In [1]: import numpy as np

In [2]: from numpy import linalg as LA

In [3]: np.set_printoptions(suppress=True, linewidth=160)

In [4]: F = np.load("out19.npy")

In [5]: F
Out[5]: 
array([[-1.,  0.,  0.,  0., -2.,  0.],
       [ 0., -1., -2.,  0.,  0., -2.],
       [ 0., -2., -1.,  0.,  0., -2.],
       [ 0.,  0.,  0., -1.,  0.,  0.],
       [-2.,  0.,  0.,  0., -1.,  0.],
       [ 0., -2., -2.,  0.,  0., -1.]])

In [6]: # equal to its transpose

In [7]: vals, evecs = LA.eigh(F)

In [8]: x0 = np.array([4, 3, -4, -2, -2, -2])

In [9]: round(float(x0 @ F @ x0 / (x0 @ x0)), 1), np.round(vals[0], 1), round(float(vals[-1]), 1)
Out[9]: (0.4, np.float64(-5.0), 1.0)

In [10]: np.round(evecs * np.abs(vals) @ evecs.T, 1) + 0
Out[10]: 
array([[2. , 0. , 0. , 0. , 1. , 0. ],
       [0. , 2.3, 1.3, 0. , 0. , 1.3],
       [0. , 1.3, 2.3, 0. , 0. , 1.3],
       [0. , 0. , 0. , 1. , 0. , 0. ],
       [1. , 0. , 0. , 0. , 2. , 0. ],
       [0. , 1.3, 1.3, 0. , 0. , 2.3]])

In [11]: theta = np.radians(180)

In [12]: r_ = np.eye(6)

In [13]: r_[1, 1] = r_[2, 2] = np.cos(theta)

In [14]: r_[1, 2], r_[2, 1] = -np.sin(theta), np.sin(theta)

In [15]: r_.round(1) + 0
Out[15]: 
array([[ 1.,  0.,  0.,  0.,  0.,  0.],
       [ 0., -1.,  0.,  0.,  0.,  0.],
       [ 0.,  0., -1.,  0.,  0.,  0.],
       [ 0.,  0.,  0.,  1.,  0.,  0.],
       [ 0.,  0.,  0.,  0.,  1.,  0.],
       [ 0.,  0.,  0.,  0.,  0.,  1.]])

In [16]: B = F @ r_.T

In [17]: np.abs(B - F).max(axis=0)
Out[17]: array([0., 4., 4., 0., 0., 0.])

In [18]: np.round(LA.svd(F, compute_uv=False), 1), np.round(LA.svd(B, compute_uv=False), 1)
Out[18]: (array([5., 3., 1., 1., 1., 1.]), array([5., 3., 1., 1., 1., 1.]))

In [19]: np.allclose(LA.norm(F, axis=1), LA.norm(B, axis=1))
Out[19]: True

In [20]: X = np.load("arr.npy")

In [21]: X
Out[21]: 
array([[ -6,   9,   6,  15,   9,   0,   0],
       [ -2,   3,   2,   5,   3,   0,   0],
       [ -2,   3,   2,   5,   3,   0,   0],
       [  4,  -6,  -4, -10,  -6,   0,   0]])

In [22]: # column 4 repeats column 1

In [23]: [round(float(x), 1) for x in LA.svd(X, compute_uv=False)[:3]]
Out[23]: [27.7, 0.0, 0.0]

In [24]: np.argsort(-LA.norm(X, axis=0).round(6), kind="stable")[:3]
Out[24]: array([3, 1, 4])

In [25]: LA.matrix_rank(X, rtol=0.1)
Out[25]: np.int64(1)

In [26]: round(LA.norm(X, 2) / LA.norm(X), 1)
Out[26]: np.float64(1.0)

In [27]: C = np.sign(np.array([[9, 0, -2, -1], [9, -1, 6, 9], [5, 0, 9, -5], [-5, 1, 4, -8]]))

In [28]: B = (np.tril(C, -1) + np.eye(4)) @ (np.triu(C, 1) + np.eye(4))

In [29]: vals = np.array([-3, -9, -2, 0])

In [30]: data = np.rint(B * vals @ LA.inv(B)) + 0

In [31]: data
Out[31]: 
array([[-14.,   4.,   3.,  -4.],
       [ 36., -21.,  -6.,  12.],
       [-18.,   6.,   3.,  -6.],
       [ 60., -27., -12.,  18.]])

In [32]: Uu, sig, Vt = LA.svd(data)

In [33]: evecs = Vt[:(sig > 1e-8).sum()]

In [34]: rng = np.random.default_rng(603)

In [35]: x0 = data[1] + -1 * data[3] + rng.integers(2) * np.eye(4)[0]

In [36]: x0
Out[36]: array([-24.,   6.,   6.,  -6.])

In [37]: np.round(evecs.T @ evecs, 1) + 0
Out[37]: 
array([[ 0.9,  0. , -0.2,  0.2],
       [ 0. ,  1. ,  0. ,  0. ],
       [-0.2,  0. ,  0.6,  0.4],
       [ 0.2,  0. ,  0.4,  0.6]])

In [38]: LA.matrix_rank(np.vstack([data, x0]))
Out[38]: np.int64(3)

In [39]: P = np.triu(np.array([[0, -2, -1, -2], [0, -2, 2, -2], [0, 2, -1, 2], [1, 0, 1, 0]]), 1) + np.eye(4)

In [40]: B = P @ data @ LA.inv(P)

In [41]: np.round(np.poly(B), 1) + 0
Out[41]: array([ 1., 14., 51., 54.,  0.])

In [42]: round(float(LA.det(B)), 1)
Out[42]: 0.0

In [43]: P @ data - data @ P
Out[43]: 
array([[-174.,   62.,   11.,  -80.],
       [-156.,  138.,  108.,   -6.],
       [ 120.,  -90.,  -54.,    6.],
       [   0.,  120.,  114.,   90.]])

In [44]: gram = data.T @ data

In [45]: LA.matrix_rank(gram)
Out[45]: np.int64(3)

In [46]: np.abs(np.diag(LA.qr(data)[1])) > 1e-9
Out[46]: array([ True,  True,  True, False])

In [47]: LA.lstsq(data[:-1].T, data[-1])[2]
Out[47]: np.int32(3)

In [48]: round(np.trace(LA.pinv(data) @ data), 1)
Out[48]: np.float64(3.0)

In [49]: np.round(data @ LA.pinv(data) @ data, 1)
Out[49]: 
array([[-14.,   4.,   3.,  -4.],
       [ 36., -21.,  -6.,  12.],
       [-18.,   6.,   3.,  -6.],
       [ 60., -27., -12.,  18.]])

In [50]: np.allclose(data[:-1].T @ LA.lstsq(data[:-1].T, data[-1])[0], data[-1])
Out[50]: True

In [51]: O, _ = LA.qr(np.array([[-0.1, 0.2, -1.3, -0.4, 1.3],
    ...:     [-2.4, 0.4, -0.1, 0.4, -1.6],
    ...:     [0.5, 1.5, 0.5, -0.6, -0.1],
    ...:     [0.2, 1.2, -0.3, 1.7, -1.0],
    ...:     [1.6, -1.0, 0.0, 2.4, 0.4]]))

In [52]: arr = O[:, :5]

In [53]: arr.round(1) + 0
Out[53]: 
array([[ 0. ,  0.1,  0.9,  0.2,  0.3],
       [-0.8,  0. ,  0. , -0.4,  0.4],
       [ 0.2,  0.7, -0.3,  0.2,  0.6],
       [ 0.1,  0.6,  0.3, -0.6, -0.5],
       [ 0.5, -0.3,  0.1, -0.6,  0.5]])

In [54]: B = arr / LA.norm(arr, axis=1, keepdims=True)

In [55]: gram = B @ B.T

In [56]: np.round(LA.norm(B, axis=1), 1)
Out[56]: array([1., 1., 1., 1., 1.])

In [57]: (np.abs(gram) > 0.9).astype(int)
Out[57]: 
array([[1, 0, 0, 0, 0],
       [0, 1, 0, 0, 0],
       [0, 0, 1, 0, 0],
       [0, 0, 0, 1, 0],
       [0, 0, 0, 0, 1]])

In [58]: np.round(LA.det(data.T), 1)
Out[58]: np.float64(-0.0)

In [59]: np.einsum("ij,ji->", data, data)
Out[59]: np.float64(94.0)

In [60]: np.round(LA.matrix_power(arr, 4), 1) + 0
Out[60]: 
array([[ 0.7, -0.3, -0.5,  0.1,  0.4],
       [ 0.4,  0.6,  0.2,  0.6, -0.2],
       [ 0.5, -0.3,  0.7, -0.3, -0.3],
       [-0.3, -0.6,  0.2,  0.7,  0. ],
       [-0.1,  0.2,  0.5,  0.1,  0.9]])

In [61]: np.round((arr + arr.T) / 2, 1) + 0
Out[61]: 
array([[ 0. , -0.4,  0.5,  0.2,  0.4],
       [-0.4,  0. ,  0.4,  0.1,  0. ],
       [ 0.5,  0.4, -0.3,  0.2,  0.3],
       [ 0.2,  0.1,  0.2, -0.6, -0.5],
       [ 0.4,  0. ,  0.3, -0.5,  0.5]])

In [62]: np.round(arr @ arr, 1) + 0
Out[62]: 
array([[ 0.3,  0.7, -0.2, -0.2,  0.6],
       [ 0.2, -0.5, -0.8, -0.2,  0.1],
       [-0.3, -0.3,  0.3, -0.8,  0.4],
       [-0.7,  0. , -0.2,  0.5,  0.4],
       [ 0.5, -0.4,  0.4,  0.4,  0.6]])

In [63]: np.allclose(arr @ arr.T, arr.T @ arr)
Out[63]: True

In [64]: round(float(np.trace(arr)), 1)
Out[64]: -0.5

In [65]: np.round(LA.det(arr), 1)
Out[65]: np.float64(1.0)
